% ipython --no-banner

In [1]: import numpy as np

In [2]: np.set_printoptions(suppress=True, linewidth=100)

In [3]: def rd(a):
   ...:     return np.round(a, 2) + 0
   ...: 

In [4]: A2 = np.array([[0, 0], [0, 0], [2, 0]])

In [5]: W2 = np.array([[3, 0, 1, 1, -3], [-3, -2, 1, -2, 3]])

In [6]: E = A2 @ W2

In [7]: E
Out[7]: 
array([[ 0,  0,  0,  0,  0],
       [ 0,  0,  0,  0,  0],
       [ 6,  0,  2,  2, -6]])

In [8]: r = np.linalg.matrix_rank(E)

In [9]: r
Out[9]: np.int64(1)

In [10]: ns = np.linalg.svd(E)[2][r:].T

In [11]: np.linalg.matrix_rank(E.T @ E), np.linalg.matrix_rank(E @ E.T)
Out[11]: (np.int64(1), np.int64(1))

In [12]: rd(E @ ns)
Out[12]: 
array([[0., 0., 0., 0.],
       [0., 0., 0., 0.],
       [0., 0., 0., 0.]])

In [13]: np.abs(np.diag(np.linalg.qr(E)[1])) > 1e-9
Out[13]: array([ True, False, False])

In [14]: rd(np.trace(np.linalg.pinv(E) @ E))
Out[14]: np.float64(1.0)

In [15]: Uu, s, Vt = np.linalg.svd(E)

In [16]: evecs = Vt[:(s > 1e-8).sum()]

In [17]: rng = np.random.default_rng(1748)

In [18]: x = E[1] + -2 * E[0] + rng.integers(2) * np.eye(5)[3]

In [19]: x
Out[19]: array([0., 0., 0., 0., 0.])

In [20]: rd(evecs.T @ evecs)
Out[20]: 
array([[ 0.45,  0.  ,  0.15,  0.15, -0.45],
       [ 0.  ,  0.  ,  0.  ,  0.  ,  0.  ],
       [ 0.15,  0.  ,  0.05,  0.05, -0.15],
       [ 0.15,  0.  ,  0.05,  0.05, -0.15],
       [-0.45,  0.  , -0.15, -0.15,  0.45]])

In [21]: rd(np.linalg.norm(x - evecs.T @ evecs @ x))
Out[21]: np.float64(0.0)

In [22]: rd(np.diag(evecs.T @ evecs))
Out[22]: array([0.45, 0.  , 0.05, 0.05, 0.45])
